$ python -q
>>> import numpy as np
>>> import numpy.linalg as la
>>> np.set_printoptions(precision=1, suppress=True, linewidth=160)
>>> X = np.array([[4.0, 2.0], [0.0, 2.0]])
>>> print(X)
[[4. 2.]
 [0. 2.]]
>>> O, r_ = la.qr(X)
>>> print(O)
[[ 1.  0.]
 [-0.  1.]]
>>> print(O @ r_)
[[4. 2.]
 [0. 2.]]
>>> print(np.abs(np.diag(r_)))
[4. 2.]
>>> print(np.allclose(r_.T @ r_, X.T @ X))
True
>>> print(np.trace(O @ O.T))
2.0
>>> print(O.T @ O)
[[1. 0.]
 [0. 1.]]
>>> print(r_)
[[4. 2.]
 [0. 2.]]
>>> print(round(float(np.abs(la.eigvals(X)).max()), 1))
4.0
>>> print(np.round(la.det(X), 1))
8.0
>>> print((X + X.T) / 2)
[[4. 1.]
 [1. 2.]]
>>> print(np.allclose(X, X.T))
False
>>> print(np.allclose(X @ X.T, X.T @ X))
False
>>> la.determinant(X)
Traceback (most recent call last):
  File "<python-input-18>", line 1, in <module>
    la.determinant(X)
    ^^^^^^^^^^^^^^
AttributeError: module 'numpy.linalg' has no attribute 'determinant'
>>> print(la.matrix_power(X, 3))
[[64. 56.]
 [ 0.  8.]]
>>> O, evecs = la.qr(X[:, :1])[0], la.qr(X[:, 1:])[0]
>>> sig = la.svd(O.T @ evecs, compute_uv=False)
>>> print(sig)
[0.7]
>>> print((sig > 0.9).sum())
0
>>> print(la.matrix_rank(X - X[0, 0] * np.eye(2)))
1
>>> out = np.array([[2, 2, 1, 1], [3, 2, 2, 1], [2, 2, 1, 2], [0, 1, 3, 3]])
>>> E = np.triu(out)
>>> print(E)
[[2 2 1 1]
 [0 2 2 1]
 [0 0 1 2]
 [0 0 0 3]]
>>> # triangular, det is the product of the diagonal
>>> vec = np.array([-3, 7, 8, -1])
>>> rhs = E @ vec
>>> beta, lr = np.zeros(4), 1 / la.norm(E, 2) ** 2
>>> for i in range(30):
...     beta -= lr * E.T @ (E @ beta - rhs)
...     if i % 10 == 0: print(i, round(la.norm(E @ beta - rhs), 1))
... 
0 15.0
10 2.9
20 0.8
>>> print(round(la.cond(E), 1))
8.5
>>> K = np.load("w.npy")
>>> print(K)
[[-0.2 -0.4 -0.1]
 [-0.1 -0.3  0.1]
 [-0.6 -0.5  0. ]
 [ 1.7  3.7  0. ]
 [-0.7 -1.1  0.2]
 [-1.  -2.6  0.2]
 [-1.  -1.5  0.1]
 [-0.1  1.1 -0.5]
 [-1.2 -2.4 -0.2]
 [ 0.1  0.   0.3]
 [ 1.4  2.3  0. ]
 [ 0.4  1.5  0.1]]
>>> u = np.array([3, 1])
>>> out = X + np.outer(u, np.eye(2)[0])
>>> print(la.matrix_rank(la.inv(out) - la.inv(X), tol=1e-8))
1
>>> print(out)
[[7. 2.]
 [1. 2.]]
>>> print(la.matrix_rank(out - X))
1
>>> Xs = K - K.mean(axis=0)
>>> left, sig, VT = la.svd(Xs, full_matrices=False)
>>> print((np.sign(left[:, 0]) == np.sign(left[0, 0])).astype(int))
[1 1 1 0 1 1 1 0 1 0 0 0]
>>> print(np.round(Xs.mean(axis=0), 1) + 0)
[0. 0. 0.]
>>> print(np.round(VT[0] * np.sign(VT[0, np.abs(VT[0]).argmax()]), 1) + 0)
[0.4 0.9 0. ]
>>> print(np.abs(VT[0]).argmax())
1
>>> C = K[[10, 0]].astype(float)
>>> for _ in range(3):
...     idx = la.norm(K[:, None] - C, axis=-1).argmin(axis=1)
...     C = np.array([K[idx == j].mean(axis=0) for j in range(2)])
... 
>>> print(idx)
[1 1 1 0 1 1 1 0 1 1 0 0]
>>> print(C)
[[ 0.8  2.2 -0.1]
 [-0.6 -1.1  0.1]]
>>> print(C[1] - C[0])
[-1.4 -3.3  0.2]
>>> print(np.abs(C[1] - C[0]).argmax())
1
>>> Xs = (K - K.mean(axis=0)) / K.std(axis=0)
>>> print(Xs.std(axis=0))
[1. 1. 1.]
>>> print(np.argwhere(np.abs(Xs) > 2))
[[3 0]
 [3 1]
 [7 2]]
>>> beta = la.lstsq(np.delete(Xs, 2, axis=1), Xs[:, 2])[0]
>>> print(np.round(1 - np.var(Xs[:, 2] - np.delete(Xs, 2, axis=1) @ beta), 1))
0.3
>>> W0 = np.array([[2, 1, 1],
...     [2, 1, 3],
...     [3, 1, 4],
...     [5, 2, 6],
...     [6, 4, 8],
...     [7, 6, 10],
...     [7, 8, 11],
...     [9, 10, 12],
...     [10, 11, 13],
...     [12, 13, 14],
...     [12, 13, 16],
...     [14, 15, 16],
...     [16, 15, 18]])
>>> out = np.array([[9, 8], [-7, 2], [-2, -8]])
>>> print(np.einsum("ij->j", K))
[-1.3 -0.2  0.2]
>>> print(la.matrix_rank(np.vstack([K, out.T])))
3
>>> print(np.vstack([K, out.T]).shape)
(14, 3)
>>> print(la.matrix_rank(K @ out))
2
>>> print(np.einsum("ij,ij->i", K, K))
[ 0.2  0.1  0.6 16.6  1.7  7.8  3.3  1.5  7.2  0.1  7.2  2.4]
>>> Xs = W0 - W0.mean(axis=0)
>>> evecs = la.svd(Xs)[2][:1]
>>> out = Xs - Xs @ evecs.T @ evecs
>>> print(la.norm(out, axis=1).round(6).argmax())
0
>>> print(out.std(axis=0))
[0.6 0.7 0.7]
>>> F = np.load("arr.npy")
>>> print(F)
[[ 4 -2  2 -4]
 [-2  1 -1  2]
 [ 2 -1  1 -2]
 [-4  2 -2  4]]
>>> C2 = np.cov(W0, rowvar=False)
>>> print(round(float(np.corrcoef(W0[:, 2], W0[:, 1])[0, 1]), 1))
1.0
>>> print(W0.std(axis=0))
[4.4 5.3 5.2]
>>> print(la.cond(F) > 100)
True
>>> print(np.argsort(-la.norm(F, axis=0).round(6), kind="stable")[:3])
[0 3 1]
>>> left, sig, VT = la.svd(F, full_matrices=False)
>>> print(left.shape, sig.shape, VT.shape)
(4, 4) (4,) (4, 4)
>>> print(np.round(left.T @ left, 1) + 0)
[[1. 0. 0. 0.]
 [0. 1. 0. 0.]
 [0. 0. 1. 0.]
 [0. 0. 0. 1.]]
>>> print(np.allclose(left * sig @ VT, F))
True
>>> print(np.round(VT @ VT.T, 1) + 0)
[[1. 0. 0. 0.]
 [0. 1. 0. 0.]
 [0. 0. 1. 0.]
 [0. 0. 0. 1.]]
>>> print(np.abs(VT[0]))
[0.6 0.3 0.3 0.6]
>>> out = np.array([[3, 3, 3], [0, 2, 3], [1, 0, 0]])
>>> feats = out - out.T
>>> print(feats)
[[ 0  3  2]
 [-3  0  3]
 [-2 -3  0]]
>>> left, sig, VT = la.svd(feats)
>>> evecs = VT[:(sig > 1e-8).sum()]
>>> rng = np.random.default_rng(85)
>>> vec = feats[0] + -1 * feats[1] + rng.integers(2) * np.eye(3)[2]
>>> print(vec)
[3. 3. 0.]
>>> print(np.allclose(evecs.T @ evecs @ vec, vec))
False
>>> print(la.matrix_rank(np.vstack([feats, vec])))
3
>>> print(np.round(la.norm(vec - evecs.T @ evecs @ vec), 1))
0.6
>>> print(np.round(np.poly(feats), 1) + 0)
[ 1.  0. 22.  0.]
>>> print(np.round(la.eigvals(feats), 1) + 0)
[0.+4.7j 0.-4.7j 0.+0.j ]
>>> print(np.einsum("ii->", feats))
0
>>> print(np.einsum("ij,ji->", feats, feats))
-44
>>> print(round(la.eigvals(feats).sum().real, 1))
0.0
>>> A = np.maximum(np.array([[4, -9],
...     [-8, 3],
...     [0, 6],
...     [7, 7],
...     [6, -7],
...     [6, -3],
...     [-8, -9],
...     [-8, -9],
...     [-5, -7],
...     [-7, -2],
...     [2, 6],
...     [-3, 2],
...     [-4, 3],
...     [4, -6],
...     [-3, -8],
...     [-9, -6],
...     [-1, 8],
...     [-7, 1],
...     [5, -2]]) @ np.array([[2, 3, 1], [-1, -2, 3]]) + np.array([-4, -2, -5]), 0)
>>> print(A)
[[13 28  0]
 [ 0  0  0]
 [ 0  0 13]
 [ 3  5 23]
 [15 30  0]
 [11 22  0]
 [ 0  0  0]
 [ 0  0  0]
 [ 0  0  0]
 [ 0  0  0]
 [ 0  0 15]
 [ 0  0  0]
 [ 0  0  0]
 [10 22  0]
 [ 0  5  0]
 [ 0  0  0]
 [ 0  0 18]
 [ 0  0  0]
 [ 8 17  0]]
>>> C2 = np.cov(A, rowvar=False)
>>> print(la.eigvalsh(C2)[::-1])
[149.7  50.6   0.3]
>>> print(np.median(A, axis=0))
[0. 0. 0.]
>>> print(A.std(axis=0))
[ 5.1 10.6  7.2]
>>> rk = la.matrix_rank(F)
>>> print(rk)
1
>>> ns = la.svd(F)[2][rk:].T
>>> print(ns.shape)
(4, 3)
>>> print(la.matrix_rank(F.T @ F), la.matrix_rank(F @ F.T))
1 1
>>> print([int(la.matrix_rank(np.delete(F, i, axis=0))) for i in range(4)])
[1, 1, 1, 1]
>>> D = la.norm(A[:, None] - A[None], axis=-1)
>>> print(D[:5, :5])
[[ 0.  30.9 33.5 34.   2.8]
 [30.9  0.  13.  23.7 33.5]
 [33.5 13.   0.  11.6 36. ]
 [34.  23.7 11.6  0.  36. ]
 [ 2.8 33.5 36.  36.   0. ]]
>>> C = A[[3, 2]].astype(float)
>>> for _ in range(3):
...     idx = la.norm(A[:, None] - C, axis=-1).argmin(axis=1)
...     C = np.array([A[idx == j].mean(axis=0) for j in range(2)])
... 
>>> print(idx)
[1 1 0 0 1 1 1 1 1 1 0 1 1 1 1 1 0 1 1]
>>> print(C[1] - C[0])
[  3.    7.  -17.2]
>>> print(np.bincount(idx))
[ 4 15]
>>> out = np.c_[A[:, :1] @ np.array([[2]]), np.array([-1, -3, -3, -3, 1, 0, 3, -1, 2, -1, -2, 1, -2, -3, 2, -3, -1, 3, 0])]
>>> print(out)
[[26 -1]
 [ 0 -3]
 [ 0 -3]
 [ 6 -3]
 [30  1]
 [22  0]
 [ 0  3]
 [ 0 -1]
 [ 0  2]
 [ 0 -1]
 [ 0 -2]
 [ 0  1]
 [ 0 -2]
 [20 -3]
 [ 0  2]
 [ 0 -3]
 [ 0 -1]
 [ 0  3]
 [16  0]]
>>> print(la.norm(la.qr(A)[0].T @ out, axis=0) ** 2 / ((out ** 2).sum(axis=0) + 1e-12))
[1.  0.3]
>>> print(np.round(la.lstsq(A, out[:, 0])[0], 1) + 0)
[2. 0. 0.]
>>> print(np.round(la.norm(out - A @ la.lstsq(A, out)[0], axis=0), 1) + 0)
[0. 8.]
